% ipython --no-banner

In [1]: import numpy as np

In [2]: np.set_printoptions(suppress=True, linewidth=160)

In [3]: K = np.load("m.npy")

In [4]: K
Out[4]: 
array([[ 4,  4,  4,  4,  4,  4,  4],
       [ 4,  8,  8,  8,  8,  8,  8],
       [ 4,  8, 12, 12, 12, 12, 12],
       [ 4,  8, 12, 16, 16, 16, 16],
       [ 4,  8, 12, 16, 20, 20, 20],
       [ 4,  8, 12, 16, 20, 24, 24],
       [ 4,  8, 12, 16, 20, 24, 28]])

In [5]: rng = np.random.default_rng(576)

In [6]: labels = rng.permutation(7)

In [7]: labels
Out[7]: array([1, 5, 0, 6, 4, 3, 2])

In [8]: B = K[labels][:, labels]

In [9]: B
Out[9]: 
array([[ 8,  8,  4,  8,  8,  8,  8],
       [ 8, 24,  4, 24, 20, 16, 12],
       [ 4,  4,  4,  4,  4,  4,  4],
       [ 8, 24,  4, 28, 20, 16, 12],
       [ 8, 20,  4, 20, 20, 16, 12],
       [ 8, 16,  4, 16, 16, 16, 12],
       [ 8, 12,  4, 12, 12, 12, 12]])

In [10]: round(float(np.linalg.det(B)), 2), round(np.linalg.det(K[labels]), 2)
Out[10]: (16384.0, np.float64(-16384.0))

In [11]: np.round(np.sort(np.abs(np.linalg.eigvals(B))), 2)
Out[11]: array([ 1.05,  1.2 ,  1.53,  2.23,  4.  , 10.47, 91.52])

In [12]: np.trace(B)
Out[12]: np.int64(112)

In [13]: O, Rm = np.linalg.qr(K)

In [14]: np.trace(O @ O.T)
Out[14]: np.float64(7.0)

In [15]: np.allclose(Rm.T @ Rm, K.T @ K)
Out[15]: True

In [16]: np.round(O @ Rm, 2)
Out[16]: 
array([[ 4.,  4.,  4.,  4.,  4.,  4.,  4.],
       [ 4.,  8.,  8.,  8.,  8.,  8.,  8.],
       [ 4.,  8., 12., 12., 12., 12., 12.],
       [ 4.,  8., 12., 16., 16., 16., 16.],
       [ 4.,  8., 12., 16., 20., 20., 20.],
       [ 4.,  8., 12., 16., 20., 24., 24.],
       [ 4.,  8., 12., 16., 20., 24., 28.]])
